% python3 -q
>>> import numpy as np
>>> from numpy import linalg as LA
>>> np.set_printoptions(precision=2, suppress=True, linewidth=100)
>>> def tidy(a):
...     return np.round(a, 2) + 0
... 
>>> M = np.load("x.npy")
>>> print(M)
[[ 0  8  8  3]
 [ 0  0  0  0]
 [ 0  0  0  0]
 [ 0  0  0  0]
 [ 0  4  4  2]
 [ 0  0  0  0]
 [ 5 13  8  4]
 [ 0  0  0  0]
 [ 2  4  2  3]
 [ 0  4  4  1]
 [ 2  8  6  4]
 [ 0  4  4  2]
 [ 0  4  4  2]
 [ 0  0  0  0]
 [ 0  0  0  0]
 [ 0  0  0  0]
 [ 5  5  0  1]
 [ 0  0  0  0]
 [ 0  0  0  0]
 [ 0  0  0  0]]
>>> # null space of dimension 1
>>> x = np.array([-5, -4, -2, 2])
>>> h = np.maximum(M @ x, 0)
>>> print(M.T @ h)
[0 0 0 0]
>>> print(np.flatnonzero(h > 1e-9))
[]
>>> cen = M - M.mean(axis=0)
>>> evecs = LA.svd(cen)[2][:3]
>>> B = cen - cen @ evecs.T @ evecs
>>> print(tidy((cen @ evecs.T).std(axis=0)))
[4.71 1.55 0.47]
>>> print(tidy(B.std(axis=0)))
[0. 0. 0. 0.]
>>> print(tidy(np.cov(cen @ evecs.T, rowvar=False)))
[[23.34  0.    0.  ]
 [ 0.    2.53  0.  ]
 [ 0.    0.    0.24]]
>>> print(tidy(np.diag(evecs.T @ evecs)))
[0.67 0.67 0.67 1.  ]
>>> J = np.loadtxt("dump.csv", delimiter=",")
>>> print(J)
[[ -8.36  -7.19  -5.17   0.94  -7.27]
 [ -4.25  -3.72  -2.58   0.65  -3.63]
 [ -5.68  -4.87  -3.44   0.72  -4.93]
 [ 14.22  12.37   8.85  -1.78  12.46]
 [  3.77   3.4    2.37  -0.5    3.4 ]
 [ -9.44  -8.26  -6.02   1.17  -8.32]
 [-13.1  -11.43  -8.17   1.68 -11.35]
 [-16.64 -14.56 -10.39   2.03 -14.53]
 [ -2.92  -2.68  -1.9    0.39  -2.65]
 [-18.23 -15.99 -11.42   2.36 -15.95]
 [  3.64   3.18   2.25  -0.48   3.2 ]
 [  5.32   4.67   3.36  -0.67   4.67]]
>>> cen = J - J.mean(axis=0)
>>> evecs = LA.svd(cen)[2][:1]
>>> B = cen - cen @ evecs.T @ evecs
>>> print(tidy((cen @ evecs.T).std(axis=0)))
[15.91]
>>> print(tidy(B.std(axis=0)))
[0.05 0.04 0.04 0.05 0.03]
>>> x = np.array([-3, -4, -4, -5, 5])
>>> rhs = J @ x
>>> print(tidy(LA.lstsq(J, rhs)[0]))
[-3. -4. -4. -5.  5.]
>>> rng = np.random.default_rng(2133)
>>> rhs = rhs + 0.3 * rng.normal(size=12)
>>> print(tidy(rhs))
[ 33.47  16.51  22.5  -56.46 -14.7   38.12  52.83  67.06  11.7   72.15 -14.   -21.04]
>>> coef, *_ = LA.lstsq(J, rhs)
>>> print(tidy(coef))
[-5.26 -2.38 -3.8  -5.79  5.71]
>>> print(coef.round())
[-5. -2. -4. -6.  6.]
>>> cen = (J - J.mean(axis=0)) / J.std(axis=0)
>>> print(tidy(cen.std(axis=0)))
[1. 1. 1. 1. 1.]
>>> coef = LA.lstsq(np.delete(cen, 3, axis=1), cen[:, 3])[0]
>>> print(tidy(1 - np.var(cen[:, 3] - np.delete(cen, 3, axis=1) @ coef)))
1.0
>>> print(np.abs(coef).argmax())
1
>>> mat = np.array([[5, 0, 0, 0, 0, 0, 0, 0],
...     [5, 8, 0, 0, 0, 0, 0, 0],
...     [7, 3, 1, 0, 0, 0, 0, 0],
...     [7, 1, 3, 3, 0, 0, 0, 0],
...     [3, 1, 0, 5, 2, 0, 0, 0],
...     [4, 2, 7, 4, 7, 6, 0, 0],
...     [7, 0, 4, 8, 9, 0, 6, 0],
...     [7, 5, 5, 2, 3, 8, 6, 4]])
>>> cov = mat.T @ mat
>>> print(np.diag(cov))
[271 104 100 118 143 100  72  16]
>>> print(np.allclose(cov, cov.T))
True
>>> B = mat + rng.integers(-2, 3, (8, 7)) @ rng.integers(-2, 3, (7, 8))
>>> print(B)
[[  3  -3  -7  11  -5   4  -5  -4]
 [  7  11   4  -8   7   0   4   0]
 [  5  -5  -1  12  -8  -6 -14  10]
 [ 10   1   7   0   2   0  -4   1]
 [  1  -9  -2   7  -5  -4 -10   2]
 [ 10  10   7  10   5  12   2   2]
 [  4  -3   4  17   2  13   3  -7]
 [  5  12   4  13  -1  19  13   0]]
>>> print(tidy(LA.svd(B - mat, compute_uv=False)))
[33.79 29.06 13.64  9.26  5.66  3.89  1.25  0.  ]
>>> print(LA.matrix_rank(B - mat, tol=1e-8))
7
>>> print(B - mat)
[[ -2  -3  -7  11  -5   4  -5  -4]
 [  2   3   4  -8   7   0   4   0]
 [ -2  -8  -2  12  -8  -6 -14  10]
 [  3   0   4  -3   2   0  -4   1]
 [ -2 -10  -2   2  -7  -4 -10   2]
 [  6   8   0   6  -2   6   2   2]
 [ -3  -3   0   9  -7  13  -3  -7]
 [ -2   7  -1  11  -4  11   7  -4]]
>>> print(mat @ mat)
[[ 25   0   0   0   0   0   0   0]
 [ 65  64   0   0   0   0   0   0]
 [ 57  27   1   0   0   0   0   0]
 [ 82  20  12   9   0   0   0   0]
 [ 61  15  15  25   4   0   0   0]
 [152  60  61  71  56  36   0   0]
 [188  29  52 117  72   0  36   0]
 [220  96 111 109 128  80  60  16]]
>>> K = np.eye(7, dtype=int)[rng.permutation(7)]
>>> print(K)
[[1 0 0 0 0 0 0]
 [0 0 1 0 0 0 0]
 [0 0 0 0 0 1 0]
 [0 0 0 0 0 0 1]
 [0 0 0 1 0 0 0]
 [0 0 0 0 1 0 0]
 [0 1 0 0 0 0 0]]
>>> # orthonormal columns
>>> print(tidy(np.abs(LA.eigvals(K)).max()))
1.0
>>> print(tidy(LA.det(K)))
-1.0
>>> print(tidy(np.sort(np.abs(LA.eigvals(K)))))
[1. 1. 1. 1. 1. 1. 1.]
>>> print(K @ K)
[[1 0 0 0 0 0 0]
 [0 0 0 0 0 1 0]
 [0 0 0 0 1 0 0]
 [0 1 0 0 0 0 0]
 [0 0 0 0 0 0 1]
 [0 0 0 1 0 0 0]
 [0 0 1 0 0 0 0]]
>>> print(np.allclose(K, K.T))
False
>>> x = np.array([2, 1, 0, 1, 2, -2, 2])
>>> rhs = K @ x
>>> coef, lr = np.zeros(7), 1 / LA.norm(K, 2) ** 2
>>> for i in range(6):
...     coef -= lr * K.T @ (K @ coef - rhs)
...     if i % 1 == 0: print(i, round(LA.norm(K @ coef - rhs), 2))
... 
0 0.0
1 0.0
2 0.0
3 0.0
4 0.0
5 0.0
>>> print(coef)
[ 2.  1.  0.  1.  2. -2.  2.]
>>> print(tidy(LA.cond(K)))
1.0
>>> print(K.sum(axis=1))
[1 1 1 1 1 1 1]
>>> print(LA.matrix_power(K, 2))
[[1 0 0 0 0 0 0]
 [0 0 0 0 0 1 0]
 [0 0 0 0 1 0 0]
 [0 1 0 0 0 0 0]
 [0 0 0 0 0 0 1]
 [0 0 0 1 0 0 0]
 [0 0 1 0 0 0 0]]
>>> print(K @ np.ones(7))
[1. 1. 1. 1. 1. 1. 1.]
>>> p = np.eye(7)[2]
>>> for _ in range(4):
...     p = p @ K
...     print(p.round(2))
... 
[0. 0. 0. 0. 0. 1. 0.]
[0. 0. 0. 0. 1. 0. 0.]
[0. 0. 0. 1. 0. 0. 0.]
[0. 0. 0. 0. 0. 0. 1.]
>>> print(tidy(LA.det(K)))
-1.0
>>> labels = rng.permutation(7)
>>> print(labels)
[6 4 1 0 3 2 5]
>>> B = K[labels][:, labels]
>>> print(np.diag(B))
[0 0 0 1 0 0 0]
>>> print(np.allclose(B, K))
False
>>> print(tidy(np.sort(np.abs(LA.eigvals(B)))))
[1. 1. 1. 1. 1. 1. 1.]
>>> arr = np.load("test14.npy")
>>> print(tidy(arr))
[[-0.04 -0.01 -0.02 -0.44 -0.76 -0.11  0.46]
 [ 0.76 -0.28 -0.4   0.25  0.03 -0.09  0.32]
 [-0.22  0.08 -0.84 -0.03 -0.19 -0.11 -0.43]
 [ 0.13 -0.76  0.19 -0.24 -0.18  0.14 -0.51]
 [-0.04  0.06  0.11  0.71 -0.53  0.43 -0.09]
 [ 0.58  0.58  0.14 -0.29 -0.16  0.13 -0.43]
 [-0.04 -0.01 -0.26 -0.31  0.2   0.86  0.23]]
>>> B = LA.inv(arr)
>>> print(tidy(B))
[[-0.04  0.76 -0.22  0.13 -0.04  0.58 -0.04]
 [-0.01 -0.28  0.08 -0.76  0.06  0.58 -0.01]
 [-0.02 -0.4  -0.84  0.19  0.11  0.14 -0.26]
 [-0.44  0.25 -0.03 -0.24  0.71 -0.29 -0.31]
 [-0.76  0.03 -0.19 -0.18 -0.53 -0.16  0.2 ]
 [-0.11 -0.09 -0.11  0.14  0.43  0.13  0.86]
 [ 0.46  0.32 -0.43 -0.51 -0.09 -0.43  0.23]]
>>> print(tidy(LA.det(arr) * B))
[[-0.04  0.76 -0.22  0.13 -0.04  0.58 -0.04]
 [-0.01 -0.28  0.08 -0.76  0.06  0.58 -0.01]
 [-0.02 -0.4  -0.84  0.19  0.11  0.14 -0.26]
 [-0.44  0.25 -0.03 -0.24  0.71 -0.29 -0.31]
 [-0.76  0.03 -0.19 -0.18 -0.53 -0.16  0.2 ]
 [-0.11 -0.09 -0.11  0.14  0.43  0.13  0.86]
 [ 0.46  0.32 -0.43 -0.51 -0.09 -0.43  0.23]]
>>> print(tidy(LA.inv(B)))
[[-0.04 -0.01 -0.02 -0.44 -0.76 -0.11  0.46]
 [ 0.76 -0.28 -0.4   0.25  0.03 -0.09  0.32]
 [-0.22  0.08 -0.84 -0.03 -0.19 -0.11 -0.43]
 [ 0.13 -0.76  0.19 -0.24 -0.18  0.14 -0.51]
 [-0.04  0.06  0.11  0.71 -0.53  0.43 -0.09]
 [ 0.58  0.58  0.14 -0.29 -0.16  0.13 -0.43]
 [-0.04 -0.01 -0.26 -0.31  0.2   0.86  0.23]]
>>> print((np.abs(B) > 1e-9).astype(int))
[[1 1 1 1 1 1 1]
 [1 1 1 1 1 1 1]
 [1 1 1 1 1 1 1]
 [1 1 1 1 1 1 1]
 [1 1 1 1 1 1 1]
 [1 1 1 1 1 1 1]
 [1 1 1 1 1 1 1]]
